>>> import numpy as np
>>> np.set_printoptions(precision=2, suppress=True, linewidth=160, floatmode="fixed")
>>> def rd(a):
...     return np.round(a, 2) + 0
... 
>>> K = np.load("block14.npy")
>>> K
array([[ 0.25,  0.96,  0.39,  2.02, -1.50],
       [ 0.15,  0.72,  1.53,  2.94, -2.34],
       [-0.40, -1.50, -0.30, -2.80,  2.04],
       [ 0.40,  1.32, -1.32,  0.64, -0.24]])
>>> Y = np.array([[3, 4], [0, -4], [-4, 4], [2, 2], [5, -3]])
>>> rd(np.einsum("ik,kj->ji", K, Y))
array([[ -4.27, -11.49,   4.60,   6.56],
       [  7.26,  16.74,  -8.52,  -6.96]])
>>> rd(np.einsum("ij,ij->i", K, K))
array([ 7.47, 17.00, 14.50,  4.11])
>>> np.linalg.matrix_rank(np.vstack([K, Y.T]))
np.int64(4)
>>> x0 = np.array([2, -3, 1, 1, 1])
>>> rd(K @ x0)
array([-1.47,  0.27,  2.64, -4.08])
>>> M = np.load("sample8.npy")
>>> M
array([[ 1,  0,  0,  0],
       [-3,  1,  0,  0],
       [ 0,  5,  1,  0],
       [ 0, -4,  2,  1]])
>>> Y = np.array([[0, 0, 0], [0, 0, 1], [1, 2, 2], [0, 0, 0]])
>>> np.einsum("ij->j", M)
array([-2,  2,  3,  1])
>>> np.einsum("ik,kj->ij", M, Y)
array([[0, 0, 0],
       [0, 0, 1],
       [1, 2, 7],
       [2, 4, 0]])
>>> M @ Y
array([[0, 0, 0],
       [0, 0, 1],
       [1, 2, 7],
       [2, 4, 0]])
>>> rank = np.linalg.matrix_rank(K)
>>> rank
np.int64(2)
>>> null = np.linalg.svd(K)[2][rank:].T
>>> rd(null @ null.T)
array([[ 0.96, -0.13,  0.13, -0.06,  0.02],
       [-0.13,  0.57,  0.39, -0.25,  0.11],
       [ 0.13,  0.39,  0.34, -0.12,  0.20],
       [-0.06, -0.25, -0.12,  0.45,  0.41],
       [ 0.02,  0.11,  0.20,  0.41,  0.68]])
>>> np.linalg.matrix_rank(K.T @ K), np.linalg.matrix_rank(K @ K.T)
(np.int64(2), np.int64(2))
>>> np.allclose(K @ null, 0)
True
>>> [int(np.linalg.matrix_rank(K[:i])) for i in range(1, len(K) + 1)]
[1, 2, 2, 2]
>>> [int(np.linalg.matrix_rank(np.linalg.matrix_power(M, p))) for p in range(1, 5)]
[4, 4, 4, 4]
>>> M @ M
array([[  1,   0,   0,   0],
       [ -6,   1,   0,   0],
       [-15,  10,   1,   0],
       [ 12,   2,   4,   1]])
>>> np.linalg.matrix_power(M - np.diag(np.diag(M)), 4)
array([[0, 0, 0, 0],
       [0, 0, 0, 0],
       [0, 0, 0, 0],
       [0, 0, 0, 0]])
>>> def softmax(z):
...     e = np.exp(z - z.max(axis=-1, keepdims=True))
...     return e / e.sum(axis=-1, keepdims=True)
... 
>>> rd(softmax(M).sum(axis=1))
array([1.00, 1.00, 1.00, 1.00])
>>> rd(softmax(M[1]))
array([0.01, 0.57, 0.21, 0.21])
>>> rd(softmax(M[1] + -2))
array([0.01, 0.57, 0.21, 0.21])
>>> S = M @ M.T / np.sqrt(4)
>>> softmax(S).round(6).argmax(axis=1)
array([0, 1, 2, 3])
>>> rd(softmax(S))
array([[0.43, 0.06, 0.26, 0.26],
       [0.00, 0.92, 0.08, 0.00],
       [0.00, 0.00, 1.00, 0.00],
       [0.00, 0.00, 0.00, 1.00]])
>>> rd(softmax(S + np.triu(np.full(S.shape, -np.inf), 1)))
array([[1.00, 0.00, 0.00, 0.00],
       [0.00, 1.00, 0.00, 0.00],
       [0.00, 0.00, 1.00, 0.00],
       [0.00, 0.00, 0.00, 1.00]])
>>> J = np.array([[-1, 0, 0, 0], [-2, 1, 0, 0], [0, 0, -1, 0], [0, 0, -2, 1]])
>>> Y = np.array([[0, -1, 4], [0, 4, 3]])
>>> basis = np.kron(Y, J)
>>> basis
array([[ 0,  0,  0,  0,  1,  0,  0,  0, -4,  0,  0,  0],
       [ 0,  0,  0,  0,  2, -1,  0,  0, -8,  4,  0,  0],
       [ 0,  0,  0,  0,  0,  0,  1,  0,  0,  0, -4,  0],
       [ 0,  0,  0,  0,  0,  0,  2, -1,  0,  0, -8,  4],
       [ 0,  0,  0,  0, -4,  0,  0,  0, -3,  0,  0,  0],
       [ 0,  0,  0,  0, -8,  4,  0,  0, -6,  3,  0,  0],
       [ 0,  0,  0,  0,  0,  0, -4,  0,  0,  0, -3,  0],
       [ 0,  0,  0,  0,  0,  0, -8,  4,  0,  0, -6,  3]])
>>> basis.shape
(8, 12)
>>> rd(np.linalg.norm(basis, 2)), rd(np.linalg.norm(Y, 2) * np.linalg.norm(J, 2))
(np.float64(13.21), np.float64(13.21))
>>> feats = np.loadtxt("data.csv", delimiter=",")
>>> feats
array([[ 5.00,  2.00,  0.00,  0.00,  0.00,  0.00],
       [ 2.00,  1.00,  2.00,  0.00,  0.00,  0.00],
       [ 0.00,  2.00,  1.00,  2.00,  0.00,  0.00],
       [ 0.00,  0.00,  2.00,  4.00,  2.00,  0.00],
       [ 0.00,  0.00,  0.00,  2.00,  0.00,  2.00],
       [ 0.00,  0.00,  0.00,  0.00,  2.00, -7.00]])
>>> rng = np.random.default_rng(910915)
>>> labels = rng.permutation(6)
>>> Y = feats[:, labels] * rng.choice([-1, 1], 6)
>>> Y
array([[-0.00,  0.00,  5.00,  0.00,  2.00,  0.00],
       [-0.00,  0.00,  2.00,  2.00,  1.00,  0.00],
       [-0.00,  2.00,  0.00,  1.00,  2.00,  0.00],
       [-0.00,  4.00,  0.00,  2.00,  0.00,  2.00],
       [-2.00,  2.00,  0.00,  0.00,  0.00,  0.00],
       [ 7.00,  0.00,  0.00,  0.00,  0.00,  2.00]])
>>> Uu, _, vt = np.linalg.svd(feats.T @ Y)
>>> labels
array([5, 3, 0, 2, 1, 4])
>>> rd(Uu @ vt)
array([[ 0.00,  0.00,  1.00,  0.00,  0.00,  0.00],
       [ 0.00,  0.00,  0.00,  0.00,  1.00,  0.00],
       [ 0.00,  0.00,  0.00,  1.00,  0.00,  0.00],
       [ 0.00,  1.00,  0.00,  0.00,  0.00,  0.00],
       [ 0.00,  0.00,  0.00,  0.00,  0.00,  1.00],
       [-1.00,  0.00,  0.00,  0.00,  0.00,  0.00]])
>>> rd(np.linalg.eigvalsh(feats).min())
np.float64(-7.56)
>>> x0 = np.array([5, 2, 3, 0, 2, 4])
>>> y = feats @ x0
>>> y
array([ 29.00,  18.00,   7.00,  10.00,   8.00, -24.00])
>>> rd(np.linalg.solve(feats, 5 * y))
array([25.00, 10.00, 15.00,  0.00, 10.00, 20.00])
>>> rd(np.linalg.solve(feats, y + feats[:, 0]))
array([6.00, 2.00, 3.00, 0.00, 2.00, 4.00])
>>> Y = np.array([[4, -3, -4, 4], [-2, 1, 0, -2], [-5, 3, -4, -5], [3, -2, 4, 1]])
>>> data = np.triu(Y)
>>> data
array([[ 4, -3, -4,  4],
       [ 0,  1,  0, -2],
       [ 0,  0, -4, -5],
       [ 0,  0,  0,  1]])
>>> rd(softmax(data[2] + 5))
array([0.49, 0.49, 0.01, 0.00])
>>> rd(softmax(data).sum(axis=1))
array([1.00, 1.00, 1.00, 1.00])
>>> rd(softmax(data[2]))
array([0.49, 0.49, 0.01, 0.00])
>>> S = data @ data.T / np.sqrt(4)
>>> rd(softmax(S))
array([[1.00, 0.00, 0.00, 0.00],
       [0.00, 0.08, 0.92, 0.00],
       [0.00, 0.00, 1.00, 0.00],
       [0.78, 0.04, 0.01, 0.17]])
>>> softmax(S).round(6).argmax(axis=1)
array([0, 2, 2, 0])
>>> rd(softmax(S + np.triu(np.full(S.shape, -np.inf), 1)))
array([[1.00, 0.00, 0.00, 0.00],
       [0.00, 1.00, 0.00, 0.00],
       [0.00, 0.00, 1.00, 0.00],
       [0.78, 0.04, 0.01, 0.17]])
>>> m1 = np.loadtxt("out0.csv", delimiter=",")
>>> m1
array([[ 1.00, -1.00, -1.00,  1.00, -1.00,  1.00,  1.00, -1.00],
       [ 1.00, -1.00, -1.00,  1.00,  1.00, -1.00, -1.00,  1.00],
       [ 1.00,  1.00, -1.00, -1.00, -1.00, -1.00,  1.00,  1.00],
       [ 1.00, -1.00,  1.00, -1.00,  1.00, -1.00,  1.00, -1.00]])
>>> t3 = np.stack([m1, 2 * m1, m1[::-1]])
>>> rd(np.linalg.norm(t3, axis=(1, 2)))
array([ 5.66, 11.31,  5.66])
>>> (t3 @ m1.T).shape
(3, 4, 4)
>>> t3.shape
(3, 4, 8)
